$ python3 -q
>>> import numpy as np
>>> from numpy import linalg as LA
>>> np.set_printoptions(suppress=True, linewidth=200)
>>> def tidy(a):
...     return np.round(a, 1) + 0
... 
>>> data = np.load("m.npy")
>>> data
array([[2, 9, 0, 2],
       [2, 6, 6, 5],
       [0, 0, 6, 4],
       [5, 1, 0, 9]])
>>> Y = LA.inv(data)
>>> tidy(LA.cond(data))
np.float64(33.3)
>>> tidy(LA.det(data) * Y)
array([[ 318., -474.,  474.,  -18.],
       [ -78.,   48.,  -48.,   12.],
       [ 112., -172.,  105.,   24.],
       [-168.,  258., -258.,  -36.]])
>>> arr = np.load("run8.npy")
>>> arr
array([[ 1.9,  1.6,  1.7],
       [-0.7, -0.6, -0.7],
       [ 0.6,  0.8,  0.8],
       [ 1. ,  1. ,  1. ],
       [ 0.5,  0.6,  0.5],
       [ 0.4,  0.4,  0.4],
       [ 0.8,  0.8,  0.8],
       [ 0.3,  0.3,  0.5],
       [-0.3, -0.3, -0.6],
       [-1.4, -1.6, -1.7],
       [ 0.2,  0.4,  0.3],
       [ 0.3,  0.5,  0.5],
       [-1.2, -1. , -0.9],
       [ 0.9,  1. ,  0.9],
       [-2. , -2.2, -2.2],
       [-0.6, -0.5, -0.5],
       [ 0.4,  0.4,  0.5]])
>>> cen = (arr - arr.mean(axis=0)) / arr.std(axis=0)
>>> tidy(cen.std(axis=0))
array([1., 1., 1.])
>>> beta = LA.lstsq(np.delete(cen, 2, axis=1), cen[:, 2])[0]
>>> tidy(1 - np.var(cen[:, 2] - np.delete(cen, 2, axis=1) @ beta))
np.float64(1.0)
>>> np.abs(beta).argmax()
np.int64(1)
>>> m1 = np.load("a.npy")
>>> m1
array([[ 5., -5., -1.,  0.],
       [ 0., -1.,  0.,  1.],
       [ 0.,  4., -4.,  5.],
       [ 0.,  3.,  4., -4.]])
>>> x = np.array([-1, -3, 3, 1])
>>> y = m1 @ x
>>> y
array([  7.,   4., -19.,  -1.])
>>> tidy(LA.solve(m1, -2 * y))
array([ 2.,  6., -6., -2.])
>>> tidy(LA.solve(m1, m1[:, 2]))
array([0., 0., 1., 0.])
>>> tidy(LA.solve(m1.T, m1[3]))
array([0., 0., 0., 1.])
>>> tidy(LA.solve(m1, y))
array([-1., -3.,  3.,  1.])
>>> Q, r_ = LA.qr(m1)
>>> tidy(Q)
array([[ 1. ,  0. ,  0. ,  0. ],
       [ 0. , -0.2,  0. ,  1. ],
       [ 0. ,  0.8, -0.6,  0.1],
       [ 0. ,  0.6,  0.8,  0.1]])
>>> abs(r_[0, 0]), tidy(LA.norm(m1[:, 0]))
(np.float64(5.0), np.float64(5.0))
>>> np.allclose(r_.T @ r_, m1.T @ m1)
True
>>> tidy(Q.T @ Q)
array([[1., 0., 0., 0.],
       [0., 1., 0., 0.],
       [0., 0., 1., 0.],
       [0., 0., 0., 1.]])
>>> tidy(r_)
array([[ 5. , -5. , -1. ,  0. ],
       [ 0. ,  5.1, -0.8,  1.4],
       [ 0. ,  0. ,  5.6, -6.2],
       [ 0. ,  0. ,  0. ,  1.1]])
>>> tidy(Q @ r_)
array([[ 5., -5., -1.,  0.],
       [ 0., -1.,  0.,  1.],
       [ 0.,  4., -4.,  5.],
       [ 0.,  3.,  4., -4.]])
>>> tidy(np.trace(Q @ Q.T))
np.float64(4.0)
>>> Y = np.array([[2, 0], [2, 2]])
>>> J = np.tile(Y, (2, 2))
>>> J
array([[2, 0, 2, 0],
       [2, 2, 2, 2],
       [2, 0, 2, 0],
       [2, 2, 2, 2]])
>>> tidy(LA.det(J[::-1]))
np.float64(0.0)
>>> tidy(LA.det(2 * J)), tidy(LA.det(J))
(np.float64(0.0), np.float64(0.0))
>>> Uu, s, vt = LA.svd(J)
>>> np.argmax(s[:-1] / (s[1:] + 1e-6)) + 1
np.int64(2)
>>> tidy(s)
array([6.5, 2.5, 0. , 0. ])
>>> Y = Uu[:, :2] @ np.diag(s[:2]) @ vt[:2]
>>> LA.matrix_rank(Y)
np.int64(2)
>>> tidy(np.abs(J - Y).max())
np.float64(0.0)
>>> E = np.load("data.npy")
>>> E
array([[2, 0, 0, 0],
       [0, 0, 0, 0],
       [0, 0, 1, 0],
       [0, 0, 0, 1]])
>>> E.reshape(2, -1)
array([[2, 0, 0, 0, 0, 0, 0, 0],
       [0, 0, 1, 0, 0, 0, 0, 1]])
>>> t3 = E.reshape(4, 2, -1)
>>> t3.sum(axis=1)
array([[2, 0],
       [0, 0],
       [1, 0],
       [0, 1]])
>>> t3[:, 0]
array([[2, 0],
       [0, 0],
       [0, 0],
       [0, 0]])
>>> np.einsum("ihd,ihd->ih", t3, t3)
array([[4, 0],
       [0, 0],
       [0, 1],
       [0, 1]])
>>> ev, V = LA.eigh(E)
>>> x = np.array([2, -1, -2, 2])
>>> np.abs(E).sum(axis=1).max(), np.abs(ev).max()
(np.int64(2), np.float64(2.0))
>>> V * np.abs(ev) @ V.T
array([[2., 0., 0., 0.],
       [0., 0., 0., 0.],
       [0., 0., 1., 0.],
       [0., 0., 0., 1.]])
>>> tidy(LA.eigvalsh(E[1:, 1:]))
array([0., 1., 1.])
>>> V * np.maximum(ev, 0) @ V.T
array([[2., 0., 0., 0.],
       [0., 0., 0., 0.],
       [0., 0., 1., 0.],
       [0., 0., 0., 1.]])
>>> x @ E @ x
np.int64(16)
>>> X = np.load("mat.npy")
>>> X
array([[2, 4, 4, 2],
       [5, 7, 7, 5],
       [1, 3, 3, 1]])
>>> tidy(X @ LA.pinv(X) @ X)
array([[2., 4., 4., 2.],
       [5., 7., 7., 5.],
       [1., 3., 3., 1.]])
>>> np.abs(np.diag(LA.qr(X)[1])) > 1e-9
array([ True,  True, False])
>>> np.unique(X.round(6), axis=0).shape
(3, 4)
>>> try:
...     LA.inv(X)
... except LA.LinAlgError as e:
...     print(e)
... 
Last 2 dimensions of the array must be square
>>> Y = X / LA.norm(X, axis=1, keepdims=True)
>>> gram = Y @ Y.T
>>> tidy(LA.norm(Y, axis=1))
array([1., 1., 1.])
>>> tidy(gram)
array([[1., 1., 1.],
       [1., 1., 1.],
       [1., 1., 1.]])
>>> np.argwhere(np.triu(np.abs(gram) > 0.95, 1))
array([[0, 1],
       [0, 2],
       [1, 2]])
>>> (np.abs(gram) > 0.9).astype(int)
array([[1, 1, 1],
       [1, 1, 1],
       [1, 1, 1]])
>>> Uu, s, vt = LA.svd(X)
>>> tidy(s)
array([14.4,  1.4,  0. ])
>>> np.argmax(s[:-1] / (s[1:] + 1e-6)) + 1
np.int64(2)
>>> Y = Uu[:, :2] @ np.diag(s[:2]) @ vt[:2]
>>> LA.matrix_rank(Y)
np.int64(2)
>>> tidy(LA.norm(X - Y) / LA.norm(X))
np.float64(0.0)
>>> tidy(LA.norm(X - Y, 2)), tidy(s[2])
(np.float64(0.0), np.float64(0.0))
>>> W0 = np.array([[3.0, -2.0, 0.0], [-2.0, 0.0, -2.0], [0.0, -2.0, 0.0]])
>>> Q, r_ = LA.qr(W0)
>>> tidy(Q)
array([[-0.8, -0.3, -0.5],
       [ 0.6, -0.4, -0.7],
       [ 0. , -0.9,  0.5]])
>>> np.allclose(r_.T @ r_, W0.T @ W0)
True
>>> tidy(np.abs(np.diag(r_)))
array([3.6, 2.3, 1.5])
>>> Q.shape, r_.shape
((3, 3), (3, 3))
>>> tidy(Q.T @ Q)
array([[1., 0., 0.],
       [0., 1., 0.],
       [0., 0., 1.]])
>>> np.trace(W0)
np.float64(3.0)
>>> tidy(LA.det(W0))
np.float64(-12.0)
>>> (W0 - W0.T) / 2
array([[0., 0., 0.],
       [0., 0., 0.],
       [0., 0., 0.]])
>>> M = np.load("dump.npy")
>>> M
array([[ -9. ,  -6.5,  36. ],
       [ 18.2, -23.3,  36. ],
       [ -0.1,   0.3, -17.1],
       [ -6.8,  11.5, -20.1],
       [ -0.2,   0.2,  -2.5],
       [ 13.1, -27.5,  39.4],
       [  4. ,  14.7,  -3.8],
       [  7.8,  -0.6,  -8.5],
       [-15. ,   7.1,  -5. ],
       [-17.6,  -6.5,  23. ],
       [ -4.2,   9.7, -20.6]])
>>> Uu, s, vt = LA.svd(M, full_matrices=False)
>>> np.abs(Uu[:, 0]).round(6).argmax()
np.int64(5)
>>> tidy(s)
array([86.7, 35.9, 15.7])
>>> (s > 1e-8).sum()
np.int64(3)
